In [1]: import numpy as np

In [2]: np.set_printoptions(precision=2, suppress=True, linewidth=100)

In [3]: m1 = np.array([[1, 0, 0, 0, 0],
   ...:     [-2, 2, 0, 0, 0],
   ...:     [-1, -2, 0, 0, 0],
   ...:     [-1, 3, -2, 2, 0],
   ...:     [3, -2, -3, 1, 0]])

In [4]: # triangular, det is the product of the diagonal

In [5]: np.argsort(-np.linalg.norm(m1, axis=0).round(6), kind="stable")[:3]
Out[5]: array([1, 0, 2])

In [6]: np.linalg.matrix_rank(m1, rtol=0.1)
Out[6]: np.int64(3)

In [7]: round(float(np.linalg.norm(m1, 2) / np.linalg.norm(m1)), 2)
Out[7]: 0.75

In [8]: hat = np.triu(np.array([[4, 3, 6, 5, 4],
   ...:     [4, 3, 5, 4, 0],
   ...:     [7, 1, 6, 3, 5],
   ...:     [0, 6, 8, 8, 3],
   ...:     [0, 5, 1, 4, 1]]), 1) + np.eye(5)

In [9]: A2 = hat @ m1 @ np.linalg.inv(hat)

In [10]: np.linalg.matrix_rank(A2)
Out[10]: np.int64(4)

In [11]: np.trace(A2), np.trace(m1)
Out[11]: (np.float64(5.0), np.int64(5))

In [12]: print(np.round(np.poly(A2), 2) + 0)
[ 1. -5.  8. -4.  0.  0.]

In [13]: J = np.array([[4.0, -1.0, 3.0, 0.0, 0.0, 0.0],
    ...:     [-4.0, -3.0, -3.0, 0.0, 0.0, 0.0],
    ...:     [5.0, 0.0, -1.0, 0.0, 0.0, 0.0],
    ...:     [0.0, 0.0, 0.0, 2.0, 0.0, 2.0],
    ...:     [0.0, 0.0, 0.0, 2.0, 3.0, 3.0],
    ...:     [0.0, 0.0, 0.0, 3.0, 1.0, 3.0]])

In [14]: J
Out[14]: 
array([[ 4., -1.,  3.,  0.,  0.,  0.],
       [-4., -3., -3.,  0.,  0.,  0.],
       [ 5.,  0., -1.,  0.,  0.,  0.],
       [ 0.,  0.,  0.,  2.,  0.,  2.],
       [ 0.,  0.,  0.,  2.,  3.,  3.],
       [ 0.,  0.,  0.,  3.,  1.,  3.]])

In [15]: # 2 groups of indices that never mix

In [16]: A2 = J / np.linalg.norm(J, axis=1, keepdims=True)

In [17]: cov = A2 @ A2.T

In [18]: np.argwhere(np.triu(np.abs(cov) > 0.95, 1))
Out[18]: array([[3, 5]])

In [19]: np.linalg.norm(A2, axis=1)
Out[19]: array([1., 1., 1., 1., 1., 1.])

In [20]: (np.abs(cov) > 0.9).astype(int)
Out[20]: 
array([[1, 0, 0, 0, 0, 0],
       [0, 1, 0, 0, 0, 0],
       [0, 0, 1, 0, 0, 0],
       [0, 0, 0, 1, 0, 1],
       [0, 0, 0, 0, 1, 0],
       [0, 0, 0, 1, 0, 1]])

In [21]: cov
Out[21]: 
array([[ 1.  , -0.74,  0.65,  0.  ,  0.  ,  0.  ],
       [-0.74,  1.  , -0.57,  0.  ,  0.  ,  0.  ],
       [ 0.65, -0.57,  1.  ,  0.  ,  0.  ,  0.  ],
       [ 0.  ,  0.  ,  0.  ,  1.  ,  0.75,  0.97],
       [ 0.  ,  0.  ,  0.  ,  0.75,  1.  ,  0.88],
       [ 0.  ,  0.  ,  0.  ,  0.97,  0.88,  1.  ]])

In [22]: np.linalg.cond(J) > 100
Out[22]: np.False_

In [23]: round(np.linalg.norm(J, 2) / np.linalg.norm(J), 2)
Out[23]: np.float64(0.7)

In [24]: np.abs(np.linalg.svd(J)[2][-1])
Out[24]: array([0.  , 0.  , 0.  , 0.65, 0.26, 0.71])

In [25]: np.argsort(-np.linalg.norm(J, axis=0).round(6), kind="stable")[:3]
Out[25]: array([0, 5, 2])

In [26]: [round(float(x), 2) for x in np.linalg.svd(J, compute_uv=False)[:3]]
Out[26]: [8.16, 6.71, 3.54]

In [27]: q, V = np.linalg.qr(J[:, :2])[0], np.linalg.qr(J[:, 2:])[0]

In [28]: s = np.linalg.svd(q.T @ V, compute_uv=False)

In [29]: s.round(2) + 0
Out[29]: array([0.63, 0.  ])

In [30]: (s > 0.9).sum()
Out[30]: np.int64(0)

In [31]: rng = np.random.default_rng(8719)

In [32]: lab = rng.permutation(6)

In [33]: A2 = J[:, lab] * rng.choice([-1, 1], 6)

In [34]: A2
Out[34]: 
array([[ 0., -1., -3., -0., -4., -0.],
       [ 0., -3.,  3., -0.,  4., -0.],
       [ 0.,  0.,  1., -0., -5., -0.],
       [ 0.,  0., -0., -2., -0., -2.],
       [ 3.,  0., -0., -3., -0., -2.],
       [ 1.,  0., -0., -3., -0., -3.]])

In [35]: Uu, _, vt = np.linalg.svd(J.T @ A2)

In [36]: np.round(Uu @ vt, 2) + 0
Out[36]: 
array([[ 0.,  0.,  0.,  0., -1.,  0.],
       [ 0.,  1.,  0.,  0.,  0.,  0.],
       [ 0.,  0., -1.,  0.,  0.,  0.],
       [ 0.,  0.,  0.,  0.,  0., -1.],
       [ 1.,  0.,  0.,  0.,  0.,  0.],
       [ 0.,  0.,  0., -1.,  0.,  0.]])

In [37]: mat = np.loadtxt("sample18.csv", delimiter=",")

In [38]: mat
Out[38]: 
array([[-9.,  3.],
       [ 3., -8.]])

In [39]: # symmetric

In [40]: (mat + mat.T) / 2
Out[40]: 
array([[-9.,  3.],
       [ 3., -8.]])

In [41]: np.sort(np.abs(np.linalg.eigvals(mat)))
Out[41]: array([ 5.46, 11.54])

In [42]: (mat - mat.T) / 2
Out[42]: 
array([[0., 0.],
       [0., 0.]])

In [43]: np.allclose(mat @ mat.T, mat.T @ mat)
Out[43]: True

In [44]: print(np.allclose(mat, mat.T))
True

In [45]: mat.inv()
Traceback (most recent call last):
  Cell In[45], line 1
    mat.inv()
AttributeError: 'numpy.ndarray' object has no attribute 'inv'


In [46]: np.round(np.abs(np.linalg.eigvals(mat)).max(), 2)
Out[46]: np.float64(11.54)

In [47]: round(float(np.linalg.det(mat)), 2)
Out[47]: 63.0

In [48]: mat @ mat
Out[48]: 
array([[ 90., -51.],
       [-51.,  73.]])

In [49]: Uu, s, vt = np.linalg.svd(J)

In [50]: print(np.argmax(s[:-1] / (s[1:] + 1e-6)) + 1)
5

In [51]: A2 = Uu[:, :5] @ np.diag(s[:5]) @ vt[:5]

In [52]: np.round(np.linalg.norm(J - A2, 2), 2), np.round(s[5], 2)
Out[52]: (np.float64(0.15), np.float64(0.15))

In [53]: np.linalg.matrix_rank(A2)
Out[53]: np.int64(5)

In [54]: np.linalg.matrix_rank(J, rtol=0.05)
Out[54]: np.int64(5)

In [55]: np.all(np.linalg.eigvalsh(mat) > 0)
Out[55]: np.False_

In [56]: [round(float(np.linalg.det(mat[:i, :i])), 2) + 0 for i in range(1, 3)]
Out[56]: [-9.0, 63.0]

In [57]: print(round(np.linalg.eigvalsh(mat).min(), 2))
-11.54

In [58]: F = np.load("layer8.npy")

In [59]: F
Out[59]: 
array([[ 7.78, -1.51, -4.05,  2.97,  1.62, -3.04],
       [-4.58,  1.03,  8.12, -0.95, -3.25,  0.76],
       [-4.49,  0.64, -7.09, -3.03,  2.84,  3.45],
       [-7.08,  1.42,  5.57, -2.44, -2.23,  2.43],
       [-7.82,  1.37, -2.06, -3.84,  0.82,  4.16],
       [ 0.49,  0.13,  9.01,  1.48, -3.6 , -1.86],
       [ 3.16, -0.79, -8.78,  0.21,  3.51,  0.04],
       [ 2.08, -0.17,  8.54,  2.14, -3.42, -2.54],
       [-6.01,  0.96, -5.52, -3.5 ,  2.21,  3.91],
       [-5.09,  1.11,  7.78, -1.23, -3.11,  1.07],
       [ 6.85, -1.14,  4.29,  3.71, -1.72, -4.09],
       [ 7.  , -1.41, -5.7 ,  2.39,  2.28, -2.37],
       [ 2.  , -0.16,  8.57,  2.11, -3.43, -2.51],
       [-8.27,  1.52,  0.48, -3.69, -0.19,  3.92],
       [ 8.14, -1.46,  0.7 ,  3.8 , -0.28, -4.07],
       [ 7.23, -1.44, -5.31,  2.54,  2.13, -2.55],
       [ 7.98, -1.41,  1.48,  3.83, -0.59, -4.13],
       [-7.52,  1.3 , -2.9 , -3.82,  1.16,  4.17]])

In [60]: f = np.array([-2, 2])

In [61]: np.polyval(f, F[0])
Out[61]: array([-13.56,   5.03,  10.11,  -3.94,  -1.24,   8.09])

In [62]: Uu, s, vt = np.linalg.svd(F)

In [63]: print(s.round(2) + 0)
[31.89 27.99  0.    0.    0.    0.  ]

In [64]: A2 = Uu[:, :2] @ np.diag(s[:2]) @ vt[:2]

In [65]: round(float(np.linalg.norm(F - A2, 2)), 2), np.round(s[2], 2)
Out[65]: (0.0, np.float64(0.0))

In [66]: round(np.linalg.norm(F - A2) / np.linalg.norm(F), 2)
Out[66]: np.float64(0.0)

In [67]: print(np.linalg.matrix_rank(A2))
2

In [68]: w1 = np.array([[-3, -2], [-4, -2], [-5, 1], [-3, -2], [5, 2], [3, 2]])

In [69]: beta = np.array([-2, -2])

In [70]: act = np.maximum(F @ w1 + beta, 0)

In [71]: (act > 0).astype(int)
Out[71]: 
array([[0, 0],
       [0, 1],
       [1, 1],
       [0, 1],
       [1, 1],
       [0, 0],
       [1, 0],
       [0, 0],
       [1, 1],
       [0, 1],
       [0, 0],
       [1, 0],
       [0, 0],
       [1, 1],
       [0, 0],
       [1, 0],
       [0, 0],
       [1, 1]])

In [72]: (act > 0).mean(axis=0)
Out[72]: array([0.44, 0.44])

In [73]: basis = np.array([[-3, -1, -3], [3, -2, 3]])

In [74]: w1 @ basis
Out[74]: 
array([[ 3,  7,  3],
       [ 6,  8,  6],
       [18,  3, 18],
       [ 3,  7,  3],
       [-9, -9, -9],
       [-3, -7, -3]])
